$ ipython --no-banner

In [1]: import numpy as np

In [2]: np.set_printoptions(precision=2, suppress=True, linewidth=100, floatmode="fixed")

In [3]: data = np.loadtxt("case16.csv", delimiter=",")

In [4]: data
Out[4]: 
array([[3.00, 1.00, 1.00],
       [1.00, 2.00, 1.00],
       [0.00, 0.00, 7.00]])

In [5]: evals, V = np.linalg.eig(data)

In [6]: np.prod(evals)
Out[6]: np.float64(35.0)

In [7]: np.round(data @ V[:, 0] - evals[0] * V[:, 0], 2) + 0
Out[7]: array([0.00, 0.00, 0.00])

In [8]: evals
Out[8]: array([3.62, 1.38, 7.00])

In [9]: m1 = np.array([[0, 0, 0, 0, 3, 0],
   ...:     [0, 1, 0, 0, 0, 0],
   ...:     [0, 0, 0, 0, 0, 0],
   ...:     [0, 0, 0, 1, 0, 0],
   ...:     [4, 0, 0, 0, 0, 0],
   ...:     [0, 0, 0, 0, 0, 0]])

In [10]: m1
Out[10]: 
array([[0, 0, 0, 0, 3, 0],
       [0, 1, 0, 0, 0, 0],
       [0, 0, 0, 0, 0, 0],
       [0, 0, 0, 1, 0, 0],
       [4, 0, 0, 0, 0, 0],
       [0, 0, 0, 0, 0, 0]])

In [11]: np.linalg.svd(m1, compute_uv=False)
Out[11]: array([4.00, 3.00, 1.00, 1.00, 0.00, 0.00])

In [12]: m1[:, 0] @ m1[:, 3]
Out[12]: np.int64(0)

In [13]: m1 @ m1.T
Out[13]: 
array([[ 9,  0,  0,  0,  0,  0],
       [ 0,  1,  0,  0,  0,  0],
       [ 0,  0,  0,  0,  0,  0],
       [ 0,  0,  0,  1,  0,  0],
       [ 0,  0,  0,  0, 16,  0],
       [ 0,  0,  0,  0,  0,  0]])

In [14]: m1.T @ m1
Out[14]: 
array([[16,  0,  0,  0,  0,  0],
       [ 0,  1,  0,  0,  0,  0],
       [ 0,  0,  0,  0,  0,  0],
       [ 0,  0,  0,  1,  0,  0],
       [ 0,  0,  0,  0,  9,  0],
       [ 0,  0,  0,  0,  0,  0]])

In [15]: [round(float(x), 2) for x in np.linalg.svd(m1, compute_uv=False)[:3]]
Out[15]: [4.0, 3.0, 1.0]

In [16]: np.argsort(-np.linalg.norm(m1, axis=0).round(6), kind="stable")[:3]
Out[16]: array([0, 4, 1])

In [17]: np.linalg.cond(m1) > 100
Out[17]: np.True_

In [18]: m1.reshape(-1, 2)
Out[18]: 
array([[0, 0],
       [0, 0],
       [3, 0],
       [0, 1],
       [0, 0],
       [0, 0],
       [0, 0],
       [0, 0],
       [0, 0],
       [0, 0],
       [0, 1],
       [0, 0],
       [4, 0],
       [0, 0],
       [0, 0],
       [0, 0],
       [0, 0],
       [0, 0]])

In [19]: t3 = m1.reshape(6, 2, -1)

In [20]: t3[:, 0]
Out[20]: 
array([[0, 0, 0],
       [0, 1, 0],
       [0, 0, 0],
       [0, 0, 0],
       [4, 0, 0],
       [0, 0, 0]])

In [21]: np.einsum("ihd,ihd->ih", t3, t3)
Out[21]: 
array([[ 0,  9],
       [ 1,  0],
       [ 0,  0],
       [ 0,  1],
       [16,  0],
       [ 0,  0]])

In [22]: rank = np.linalg.matrix_rank(m1)

In [23]: rank
Out[23]: np.int64(4)

In [24]: ns = np.linalg.svd(m1)[2][rank:].T

In [25]: np.allclose(m1 @ ns, 0)
Out[25]: True

In [26]: np.linalg.matrix_rank(m1.T @ m1), np.linalg.matrix_rank(m1 @ m1.T)
Out[26]: (np.int64(4), np.int64(4))

In [27]: feats = np.array([[0, 0, 0, 4],
    ...:     [1, 0, 0, 4],
    ...:     [0, 0, 2, 4],
    ...:     [1, 0, 0, 4],
    ...:     [7, 2, 0, 4],
    ...:     [1, 0, 0, 4],
    ...:     [9, 1, 0, 4],
    ...:     [7, 0, 0, 4],
    ...:     [13, 5, 0, 4],
    ...:     [1, 0, 2, 4],
    ...:     [0, 0, 2, 4],
    ...:     [1, 0, 0, 4],
    ...:     [1, 0, 0, 4],
    ...:     [0, 0, 2, 4],
    ...:     [1, 0, 0, 4]])

In [28]: out = np.c_[feats[:, :3] @ np.array([[-2, 0, 1], [0, 0, 0], [-1, 2, 1]]), np.array([2, -2, 0, -1, -2, -1, 0, 2, -2, 2, -1, 1, 1, 2, 0])]

In [29]: out
Out[29]: 
array([[  0,   0,   0,   2],
       [ -2,   0,   1,  -2],
       [ -2,   4,   2,   0],
       [ -2,   0,   1,  -1],
       [-14,   0,   7,  -2],
       [ -2,   0,   1,  -1],
       [-18,   0,   9,   0],
       [-14,   0,   7,   2],
       [-26,   0,  13,  -2],
       [ -4,   4,   3,   2],
       [ -2,   4,   2,  -1],
       [ -2,   0,   1,   1],
       [ -2,   0,   1,   1],
       [ -2,   4,   2,   2],
       [ -2,   0,   1,   0]])

In [30]: np.round(np.linalg.norm(out - feats @ np.linalg.lstsq(feats, out)[0], axis=0), 2) + 0
Out[30]: array([0.00, 0.00, 0.00, 4.68])

In [31]: np.round(np.linalg.lstsq(feats, out[:, 0])[0], 2) + 0
Out[31]: array([-2.00,  0.00, -1.00,  0.00])

In [32]: np.linalg.norm(np.linalg.qr(feats)[0].T @ out, axis=0) ** 2 / ((out ** 2).sum(axis=0) + 1e-12)
Out[32]: array([1.00, 1.00, 1.00, 0.34])

In [33]: np.linalg.matrix_rank(np.c_[feats, out])
Out[33]: np.int64(5)
